>>> import numpy as np
>>> import numpy.linalg as la
>>> np.set_printoptions(suppress=True, linewidth=200)
>>> A = np.loadtxt("layer13.csv", delimiter=",")
>>> A
array([[0., 1., 0., 0., 0., 0., 0., 0., 0.],
       [1., 0., 0., 0., 0., 0., 0., 0., 0.],
       [0., 0., 0., 0., 0., 1., 0., 0., 0.],
       [0., 0., 0., 0., 0., 1., 0., 1., 0.],
       [0., 0., 0., 0., 0., 0., 0., 0., 0.],
       [0., 0., 1., 1., 0., 0., 0., 1., 1.],
       [0., 0., 0., 0., 0., 0., 0., 0., 1.],
       [0., 0., 0., 1., 0., 1., 0., 0., 0.],
       [0., 0., 0., 0., 0., 1., 1., 0., 0.]])
>>> A - A[0]
array([[ 0.,  0.,  0.,  0.,  0.,  0.,  0.,  0.,  0.],
       [ 1., -1.,  0.,  0.,  0.,  0.,  0.,  0.,  0.],
       [ 0., -1.,  0.,  0.,  0.,  1.,  0.,  0.,  0.],
       [ 0., -1.,  0.,  0.,  0.,  1.,  0.,  1.,  0.],
       [ 0., -1.,  0.,  0.,  0.,  0.,  0.,  0.,  0.],
       [ 0., -1.,  1.,  1.,  0.,  0.,  0.,  1.,  1.],
       [ 0., -1.,  0.,  0.,  0.,  0.,  0.,  0.,  1.],
       [ 0., -1.,  0.,  1.,  0.,  1.,  0.,  0.,  0.],
       [ 0., -1.,  0.,  0.,  0.,  1.,  1.,  0.,  0.]])
>>> np.unravel_index(np.abs(A).argmax(), A.shape)
(np.int64(0), np.int64(1))
>>> la.rank(A)
Traceback (most recent call last):
  File "<python-input-7>", line 1, in <module>
    la.rank(A)
    ^^^^^^^
AttributeError: module 'numpy.linalg' has no attribute 'rank'
>>> la.matrix_rank(A)
np.int64(8)
>>> A[9]
Traceback (most recent call last):
  File "<python-input-9>", line 1, in <module>
    A[9]
    ~^^^
IndexError: index 9 is out of bounds for axis 0 with size 9
>>> A[:, 9]
Traceback (most recent call last):
  File "<python-input-10>", line 1, in <module>
    A[:, 9]
    ~^^^^^^
IndexError: index 9 is out of bounds for axis 1 with size 9
>>> U, s, Vh = la.svd(A)
>>> V = Vh[:(s > 1e-8).sum()]
>>> rng = np.random.default_rng(7796)
>>> x = A[7] + 5 * A[0] + rng.integers(2) * np.eye(9)[6]
>>> x
array([0., 5., 0., 1., 0., 1., 1., 0., 0.])
>>> la.matrix_rank(np.vstack([A, x]))
np.int64(8)
>>> np.round(V.T @ V, 3) + 0
array([[1., 0., 0., 0., 0., 0., 0., 0., 0.],
       [0., 1., 0., 0., 0., 0., 0., 0., 0.],
       [0., 0., 1., 0., 0., 0., 0., 0., 0.],
       [0., 0., 0., 1., 0., 0., 0., 0., 0.],
       [0., 0., 0., 0., 0., 0., 0., 0., 0.],
       [0., 0., 0., 0., 0., 1., 0., 0., 0.],
       [0., 0., 0., 0., 0., 0., 1., 0., 0.],
       [0., 0., 0., 0., 0., 0., 0., 1., 0.],
       [0., 0., 0., 0., 0., 0., 0., 0., 1.]])
>>> rk = la.matrix_rank(A)
>>> rk
np.int64(8)
>>> null = la.svd(A)[2][rk:].T
>>> np.round(A @ null, 3) + 0
array([[0.],
       [0.],
       [0.],
       [0.],
       [0.],
       [0.],
       [0.],
       [0.],
       [0.]])
>>> null.shape
(9, 1)
>>> [int(la.matrix_rank(A[:i])) for i in range(1, len(A) + 1)]
[1, 2, 3, 4, 4, 5, 6, 7, 8]
>>> [int(la.matrix_rank(np.delete(A, i, axis=0))) for i in range(9)]
[7, 7, 7, 7, 8, 7, 7, 7, 7]
>>> np.round(A @ la.pinv(A) @ A, 3) + 0
array([[0., 1., 0., 0., 0., 0., 0., 0., 0.],
       [1., 0., 0., 0., 0., 0., 0., 0., 0.],
       [0., 0., 0., 0., 0., 1., 0., 0., 0.],
       [0., 0., 0., 0., 0., 1., 0., 1., 0.],
       [0., 0., 0., 0., 0., 0., 0., 0., 0.],
       [0., 0., 1., 1., 0., 0., 0., 1., 1.],
       [0., 0., 0., 0., 0., 0., 0., 0., 1.],
       [0., 0., 0., 1., 0., 1., 0., 0., 0.],
       [0., 0., 0., 0., 0., 1., 1., 0., 0.]])
>>> np.unique(A.round(6), axis=0).shape
(9, 9)
>>> np.abs(np.diag(la.qr(A)[1])) > 1e-9
array([ True,  True,  True,  True, False,  True,  True,  True,  True])
>>> round(np.trace(la.pinv(A) @ A), 3)
np.float64(8.0)
>>> np.allclose(A[:-1].T @ la.lstsq(A[:-1].T, A[-1])[0], A[-1])
False
>>> F = np.loadtxt("w.csv", delimiter=",")
>>> F
array([[44.472,  6.096, -7.954],
       [46.325,  5.714, -8.175],
       [46.466,  6.375, -8.52 ],
       [45.864,  5.387, -7.923],
       [-4.531, -6.31 , 26.107],
       [-7.725, -6.953, 25.982],
       [47.564,  5.102, -6.914],
       [47.854,  5.897, -8.379],
       [-7.179, -6.099, 26.561],
       [46.762,  5.389, -6.878],
       [-5.539, -7.22 , 24.634],
       [-5.765, -6.624, 24.519],
       [47.301,  6.862, -7.68 ],
       [-5.399, -5.425, 24.982],
       [46.276,  6.178, -6.162],
       [45.081,  6.35 , -8.103],
       [46.005,  5.872, -8.033],
       [46.649,  5.883, -7.647],
       [-5.937, -5.476, 24.551],
       [47.087,  5.954, -8.126],
       [45.706,  6.627, -8.877],
       [46.905,  5.29 , -8.32 ],
       [47.139,  5.953, -5.629],
       [-5.975, -5.585, 24.313],
       [-6.659, -5.407, 26.576],
       [-5.563, -5.647, 27.365],
       [47.352,  6.81 , -6.341],
       [45.52 ,  3.241, -8.255],
       [46.059,  5.862, -7.238],
       [45.122,  5.792, -9.46 ],
       [-6.245, -6.318, 25.921],
       [45.289,  5.719, -7.777],
       [-4.546, -7.253, 23.862],
       [45.93 ,  4.865, -7.335],
       [45.525,  6.011, -7.968],
       [-6.164, -6.12 , 26.484],
       [-5.014, -4.788, 26.474]])
>>> labels = F[:, 0] > np.median(F[:, 0])
>>> u = F[labels].mean(axis=0) - F[~labels].mean(axis=0)
>>> round((((F - F.mean(axis=0)) @ u > 0) == labels).mean(), 3)
np.float64(0.865)
>>> ((F - F.mean(axis=0)) @ u > 0).astype(int)
array([1, 1, 1, 1, 0, 0, 1, 1, 0, 1, 0, 0, 1, 0, 1, 1, 1, 1, 0, 1, 1, 1, 1, 0, 0, 0, 1, 1, 1, 1, 0, 1, 0, 1, 1, 0, 0])
